$ python3 -q
>>> import numpy as np
>>> from numpy import linalg as LA
>>> np.set_printoptions(precision=3, suppress=True, linewidth=100, floatmode="fixed")
>>> feats = np.load("block6.npy")
>>> feats
array([[-8.980, -4.000],
       [-9.000, -3.980]])
>>> np.allclose(feats, feats.T)
False
>>> (feats + feats.T) / 2
array([[-8.980, -6.500],
       [-6.500, -3.980]])
>>> (feats - feats.T) / 2
array([[ 0.000,  2.500],
       [-2.500,  0.000]])
>>> round(float(LA.det(feats)), 3)
-0.26
>>> np.round(np.abs(LA.eigvals(feats)).max(), 3)
np.float64(12.98)
>>> print(np.trace(feats))
-12.96
>>> print(round(feats[1] @ feats[0], 3))
96.74
>>> LA.norm(feats, axis=1).argmax()
np.int64(1)
>>> print(LA.norm(feats, axis=0))
[12.714  5.643]
>>> LA.norm(feats, axis=1)
array([9.831, 9.841])
>>> np.round(LA.norm(feats[1] - feats[0]), 3)
np.float64(0.028)
>>> M = np.load("sample9.npy")
>>> M
array([[ 0.020,  0.120, -0.130, -1.030,  0.010,  0.270],
       [-0.280,  0.520,  0.170, -0.980, -0.140,  0.620],
       [-0.100,  0.000,  0.200,  0.950, -0.050, -0.150],
       [ 0.340, -0.280, -0.470, -1.270,  0.170, -0.050],
       [ 0.000, -0.440,  0.330,  3.080,  0.000, -0.880]])
>>> # column 3 dominates
>>> Y = M / LA.norm(M, axis=1, keepdims=True)
>>> gram = Y @ Y.T
>>> np.argwhere(np.triu(np.abs(gram) > 0.95, 1))
array([[0, 2],
       [0, 4],
       [2, 4]])
>>> (gram - 2 * np.eye(5)).round(6).argmax(axis=1)
array([3, 0, 4, 0, 2])
>>> print(gram)
[[ 1.000  0.849 -0.981  0.859 -0.999]
 [ 0.849  1.000 -0.732  0.459 -0.871]
 [-0.981 -0.732  1.000 -0.941  0.972]
 [ 0.859  0.459 -0.941  1.000 -0.836]
 [-0.999 -0.871  0.972 -0.836  1.000]]
>>> LA.norm(Y, axis=1)
array([1.000, 1.000, 1.000, 1.000, 1.000])
>>> np.argsort(-LA.norm(M, axis=0).round(6), kind="stable")[:3]
array([3, 5, 1])
>>> LA.cond(M) > 100
np.True_
>>> print(LA.matrix_rank(M, rtol=0.1))
2
>>> np.round(LA.norm(M, 2) / LA.norm(M), 3)
np.float64(0.967)
>>> [round(float(x), 3) for x in LA.svd(M, compute_uv=False)[:3]]
[3.928, 1.039, 0.0]
>>> J = np.load("arr.npy")
>>> J
array([[-0.832,  0.555],
       [ 0.555,  0.832]])
>>> # symmetric
>>> w, evecs = LA.eigh(J)
>>> evecs @ np.diag(w) @ evecs.T
array([[-0.832,  0.555],
       [ 0.555,  0.832]])
>>> print(np.round(evecs.T @ evecs, 3) + 0)
[[1.000 0.000]
 [0.000 1.000]]
>>> LA.svd(J, compute_uv=False)
array([1.000, 1.000])
>>> LA.eigvalsh(J + 2 * np.eye(2))
array([1.000, 3.000])
>>> np.abs(evecs[:, -1]).round(6).argmax()
np.int64(1)
>>> np.abs(evecs[:, -1])
array([0.290, 0.957])
>>> LA.eigvalsh(J @ J)
array([1.000, 1.000])
>>> np.unique(w.round(6) + 0, return_counts=True)[1]
array([1, 1])
>>> data = np.array([[0.6, 0.7, -1.6, -0.5, -0.7, 0.2],
...     [-0.8, 0.6, 0.7, -0.1, -0.3, -0.1],
...     [0.3, -0.1, -1.5, 0.3, -0.5, 0.8]])
>>> LA.norm(data, axis=1).argmax()
np.int64(0)
>>> print(LA.norm(data, axis=0))
[1.044 0.927 2.302 0.592 0.911 0.831]
>>> data[0] @ data[1]
np.float64(-0.94)
>>> Y = data / np.sqrt((data ** 2).mean(axis=1, keepdims=True))
>>> data - data.mean(axis=1, keepdims=True)
array([[ 0.817,  0.917, -1.383, -0.283, -0.483,  0.417],
       [-0.800,  0.600,  0.700, -0.100, -0.300, -0.100],
       [ 0.417,  0.017, -1.383,  0.417, -0.383,  0.917]])
>>> LA.matrix_rank(Y) == LA.matrix_rank(data)
np.True_
